% ipython --no-banner

In [1]: import numpy as np

In [2]: from numpy import linalg as LA

In [3]: np.set_printoptions(precision=3, suppress=True, linewidth=160)

In [4]: def rd(a):
   ...:     return np.round(a, 3) + 0
   ...: 

In [5]: F = np.load("a.npy")

In [6]: print(F)
[[  1.564 -32.889 -16.631   1.18 ]
 [  2.537 -32.24  -15.906   2.472]
 [ -7.588 -30.263  10.863 -27.509]
 [ -9.661 -29.681  11.522 -26.575]
 [  1.781 -31.239 -16.368   2.17 ]
 [  0.791 -31.465 -15.937   3.074]
 [  3.723 -32.42  -14.291   2.659]
 [  2.373 -33.243 -15.481   1.899]
 [ -8.111 -29.696  11.216 -28.11 ]
 [  0.389 -31.634 -15.257   2.302]
 [  2.794 -33.221 -15.946   2.951]
 [  2.524 -33.575 -16.878   2.654]
 [ -6.06  -29.618  13.411 -26.951]
 [ -7.915 -29.744  13.157 -26.637]
 [  1.868 -32.714 -14.108   3.639]
 [  0.944 -29.499 -16.686   2.522]
 [ -9.438 -28.636  11.057 -28.503]
 [ -8.741 -29.571  12.016 -29.234]
 [  1.832 -31.408 -15.303   2.12 ]
 [ -6.393 -30.36   12.483 -27.702]
 [  2.453 -31.243 -17.782   1.8  ]
 [ -8.763 -30.424  11.927 -27.963]
 [ -7.623 -27.292  14.489 -28.925]]

In [7]: r0, g = F[16], F[1]

In [8]: print(rd(r0 @ g))
652.948

In [9]: pr = (r0 @ g) / (r0 @ r0) * r0

In [10]: print(LA.matrix_rank(np.outer(r0, g)))
1

In [11]: print((g - pr) @ r0)
0.0

In [12]: feats = np.load("layer4.npy")

In [13]: print(feats)
[[ 1.4  0.   1.1  0.7]
 [-0.4  0.8 -0.3 -0.2]
 [ 1.1 -0.9  1.6 -2.1]]

In [14]: t = np.radians(15)

In [15]: R = np.eye(4)

In [16]: R[3, 3] = R[0, 0] = np.cos(t)

In [17]: R[3, 0], R[0, 3] = -np.sin(t), np.sin(t)

In [18]: print(rd(R))
[[ 0.966  0.     0.     0.259]
 [ 0.     1.     0.     0.   ]
 [ 0.     0.     1.     0.   ]
 [-0.259  0.     0.     0.966]]

In [19]: Y = feats @ R.T

In [20]: print(np.allclose(feats @ feats.T, Y @ Y.T))
True

In [21]: print(rd(np.abs(Y - feats).max(axis=0)))
[0.581 0.    0.    0.386]

In [22]: print(np.allclose(LA.norm(feats, axis=1), LA.norm(Y, axis=1)))
True

In [23]: Uu, sv, VT = LA.svd(feats, full_matrices=False)

In [24]: print(rd(sv))
[3.131 1.8   0.734]

In [25]: print((sv > 1e-8).sum())
3

In [26]: print(Uu.shape, sv.shape, VT.shape)
(3, 3) (3,) (3, 4)

In [27]: print(rd(VT @ VT.T))
[[1. 0. 0.]
 [0. 1. 0.]
 [0. 0. 1.]]

In [28]: cov = feats.T @ feats

In [29]: print(rd(LA.eigvalsh(cov)[::-1]))
[9.803 3.238 0.539 0.   ]

In [30]: print(rd(cov))
[[ 3.33 -1.31  3.42 -1.25]
 [-1.31  1.45 -1.68  1.73]
 [ 3.42 -1.68  3.86 -2.53]
 [-1.25  1.73 -2.53  4.94]]

In [31]: print(LA.matrix_rank(cov))
3

In [32]: r0, g = feats[0], feats[2]

In [33]: print(r0 @ r0)
3.66

In [34]: print(rd(r0 @ g))
1.83

In [35]: pr = (r0 @ g) / (r0 @ r0) * r0

In [36]: print(rd(g - pr))
[ 0.4  -0.9   1.05 -2.45]

In [37]: print(LA.matrix_rank(np.outer(r0, g)))
1

In [38]: print(rd(LA.norm(r0 + g) ** 2 + LA.norm(r0 - g) ** 2))
25.3

In [39]: print(rd(pr))
[0.7  0.   0.55 0.35]

In [40]: print(rd((g - pr) @ r0))
0.0

In [41]: E = np.load("m.npy")

In [42]: print(E)
[[ 8.822 -1.269 -3.186]
 [ 2.549  8.861  3.922]
 [ 2.523  9.081  6.655]
 [ 4.841  8.312  5.09 ]
 [ 7.045  0.029 -3.753]
 [ 2.714  9.602  3.909]
 [-0.085  4.885  4.15 ]
 [ 4.581 11.186  3.372]
 [ 1.897  7.952  4.22 ]
 [ 2.042 11.093  4.848]
 [ 9.483  0.214 -2.827]
 [ 4.517 10.121  5.145]
 [ 1.608  5.776  2.829]
 [ 9.101  0.511 -5.878]]

In [43]: Y = E / np.sqrt((E ** 2).mean(axis=1, keepdims=True))

In [44]: print(LA.matrix_rank(E - E.mean(axis=1, keepdims=True)))
2

In [45]: print(rd(Y[13]))
[ 1.453  0.082 -0.939]

In [46]: print(LA.matrix_rank(Y) == LA.matrix_rank(E))
True

In [47]: print(rd(LA.norm(Y, axis=1)))
[1.732 1.732 1.732 1.732 1.732 1.732 1.732 1.732 1.732 1.732 1.732 1.732 1.732 1.732]

In [48]: cen = E - E.mean(axis=0)

In [49]: Uu, sv, VT = LA.svd(cen, full_matrices=False)

In [50]: print(np.searchsorted(np.cumsum(sv ** 2) / (sv ** 2).sum(), 0.9) + 1)
2

In [51]: print(rd(sv ** 2 / (sv ** 2).sum()))
[0.896 0.08  0.024]

In [52]: print(rd(VT[0] * np.sign(VT[0, np.abs(VT[0]).argmax()])))
[-0.414  0.67   0.616]

In [53]: print((np.sign(Uu[:, 0]) == np.sign(Uu[0, 0])).astype(int))
[1 0 0 0 1 0 0 0 0 0 1 0 0 1]

In [54]: print(np.abs(Uu[:, 0]).argmax())
13

In [55]: print(rd(cen.mean(axis=0)))
[0. 0. 0.]

In [56]: print(rd((sv ** 2).sum() ** 2 / (sv ** 4).sum()))
1.235

In [57]: cen = (F - F.mean(axis=0)) / F.std(axis=0)

In [58]: print(rd(cen.std(axis=0)))
[1. 1. 1. 1.]

In [59]: coef = LA.lstsq(np.delete(cen, 1, axis=1), cen[:, 1])[0]

In [60]: print(rd(coef))
[-0.915  0.083  0.192]

In [61]: print(rd(E.sum(axis=0)))
[61.638 86.354 28.496]

In [62]: print(np.unravel_index(np.abs(E).argmax(), E.shape))
(np.int64(7), np.int64(1))

In [63]: print(LA.matrix_rank(E))
3

In [64]: print(rd(LA.norm(E)))
38.248

In [65]: print(rd(LA.svd(E, compute_uv=False)))
[32.757 19.358  3.888]

In [66]: print(np.abs(E).max())
11.186

In [67]: vec = np.array([-7, 0, 5])

In [68]: target = E @ vec

In [69]: coef, lr = np.zeros(3), 1 / LA.norm(E, 2) ** 2

In [70]: for i in range(150):
    ...:     coef -= lr * E.T @ (E @ coef - target)
    ...:     if i % 50 == 0: print(i, round(LA.norm(E @ coef - target), 3))
    ...: 
0 107.037
50 2.653
100 1.305

In [71]: print(rd(coef))
[-7.06   0.085  4.869]

In [72]: W0 = np.load("block0.npy")

In [73]: print(W0)
[[ 1  0  0  0]
 [ 3  1  0  0]
 [-1  2  1  0]
 [-3  1 -2  1]]

In [74]: # triangular: eigenvalues sit on the diagonal

In [75]: rng = np.random.default_rng(42)

In [76]: lab = rng.permutation(4)

In [77]: Y = W0[:, lab] * rng.choice([-1, 1], 4)

In [78]: print(Y)
[[ 0  0  0 -1]
 [ 0  0  1 -3]
 [ 0 -1  2  1]
 [-1  2  1  3]]

In [79]: Uu, _, VT = LA.svd(W0.T @ Y)

In [80]: print(rd(LA.lstsq(W0, Y)[0]))
[[ 0.  0.  0. -1.]
 [ 0.  0.  1.  0.]
 [ 0. -1.  0.  0.]
 [-1.  0.  0.  0.]]

In [81]: print(lab)
[3 2 1 0]

In [82]: print(rd(Uu @ VT))
[[ 0.  0.  0. -1.]
 [ 0.  0.  1.  0.]
 [ 0. -1.  0.  0.]
 [-1.  0.  0.  0.]]

In [83]: m1 = np.loadtxt("x.csv", delimiter=",")

In [84]: print(rd(m1))
[[  1.943  11.749  16.7    -1.755]
 [ -0.104  17.737  11.902  -7.603]
 [ -0.895  12.898  10.185  -3.535]
 [-17.217  -8.321 -26.759  10.841]
 [ -7.      4.089  -3.616   2.614]
 [ -5.189  -2.873   0.661   9.26 ]
 [  6.302  -8.43   27.066  17.269]
 [ -1.622  -9.385   8.949  15.981]
 [  5.187  11.233  24.135  -0.425]
 [ -5.068   5.87    0.769   1.558]
 [ -6.001   2.733  -1.306   4.082]]

In [85]: # rows and columns are dependent

In [86]: Uu, sv, VT = LA.svd(m1)

In [87]: V = VT[:(sv > 1e-8).sum()]

In [88]: vec = m1[1] + 5 * m1[10] + rng.integers(2) * np.eye(4)[1]

In [89]: print(rd(vec))
[-30.111  32.403   5.373  12.806]

In [90]: print(rd(V.T @ V))
[[ 0.595 -0.29   0.216 -0.332]
 [-0.29   0.793  0.155 -0.238]
 [ 0.216  0.155  0.885  0.177]
 [-0.332 -0.238  0.177  0.727]]
